>>> import numpy as np
>>> np.set_printoptions(precision=3, suppress=True, linewidth=160, sign=" ")
>>> F = np.loadtxt("arr.csv", delimiter=",")
>>> F
array([[ 0.,  0.,  4., -1.],
       [ 0.,  0., -2.,  1.],
       [ 4., -2.,  0.,  0.],
       [-1.,  1.,  0.,  0.]])
>>> proj = np.triu(np.array([[3, -2, -2, 2], [1, -1, 1, 3], [-2, 2, 3, -3], [0, 2, 2, 1]]), 1) + np.eye(4)
>>> A2 = proj @ F @ np.linalg.inv(proj)
>>> A2
array([[-10., -14.,   2.,  65.],
       [  1.,   3.,  -3., -19.],
       [  7.,   9.,   5., -26.],
       [ -1.,  -1.,  -1.,   2.]])
>>> np.trace(A2), np.trace(F)
(np.float64(0.0), np.float64(0.0))
>>> np.round(np.poly(A2), 3) + 0
array([  1.,   0., -22.,   0.,   4.])
>>> ev, vecs = np.linalg.eig(F)
>>> np.round(F @ vecs[:, 0] - ev[0] * vecs[:, 0], 3) + 0
array([ 0.,  0.,  0.,  0.])
>>> ev
array([-4.671,  4.671, -0.428,  0.428])
>>> np.sort(np.linalg.eigvals(F.T))
array([-4.671, -0.428,  0.428,  4.671])
>>> m1 = np.array([[1.0, 0.5, 0.25], [0.5, 1.0, 0.5], [0.25, 0.5, 1.0]])
>>> m1
array([[ 1.  ,  0.5 ,  0.25],
       [ 0.5 ,  1.  ,  0.5 ],
       [ 0.25,  0.5 ,  1.  ]])
>>> (m1 + m1.T) / 2
array([[ 1.  ,  0.5 ,  0.25],
       [ 0.5 ,  1.  ,  0.5 ],
       [ 0.25,  0.5 ,  1.  ]])
>>> np.allclose(m1 @ m1.T, m1.T @ m1)
True
>>> vec = np.array([2, 2, 0])
>>> target = m1 @ vec
>>> target
array([ 3. ,  3. ,  1.5])
>>> np.linalg.solve(m1.T, m1[2])
array([ 0.,  0.,  1.])
>>> np.linalg.solve(m1, target + m1[:, 2])
array([ 2.,  2.,  1.])
>>> ev, vecs = np.linalg.eigvalsh(m1)
Traceback (most recent call last):
  File "<python-input-22>", line 1, in <module>
    ev, vecs = np.linalg.eigvalsh(m1)
    ^^^^^^^^
ValueError: too many values to unpack (expected 2)
>>> ev, vecs = np.linalg.eigh(m1)
>>> np.linalg.svd(m1, compute_uv=False)
array([ 1.843,  0.75 ,  0.407])
>>> np.linalg.eigvalsh(m1 + 2 * np.eye(3))
array([ 2.407,  2.75 ,  3.843])
>>> vecs @ np.diag(ev) @ vecs.T
array([[ 1.  ,  0.5 ,  0.25],
       [ 0.5 ,  1.  ,  0.5 ],
       [ 0.25,  0.5 ,  1.  ]])
>>> ev
array([ 0.407,  0.75 ,  1.843])
>>> rng = np.random.default_rng(694299)
>>> lab = rng.permutation(3)
>>> lab
array([ 2,  1,  0])
>>> A2 = m1[lab][:, lab]
>>> np.sort(np.abs(np.linalg.eigvals(A2)))
array([ 0.407,  0.75 ,  1.843])
>>> np.allclose(A2, m1)
True
>>> np.diag(A2)
array([ 1.,  1.,  1.])
>>> A2
array([[ 1.  ,  0.5 ,  0.25],
       [ 0.5 ,  1.  ,  0.5 ],
       [ 0.25,  0.5 ,  1.  ]])
>>> A2 = np.linalg.invert(m1)
Traceback (most recent call last):
  File "<python-input-36>", line 1, in <module>
    A2 = np.linalg.invert(m1)
         ^^^^^^^^^^^^^^^^
AttributeError: module 'numpy.linalg' has no attribute 'invert'
>>> A2 = np.linalg.inv(m1)
>>> round(float(np.linalg.slogdet(m1)[0]), 3)
1.0
>>> (np.abs(A2) > 1e-9).astype(int)
array([[ 1,  1,  0],
       [ 1,  1,  1],
       [ 0,  1,  1]])
>>> np.allclose(A2, m1.T)
False
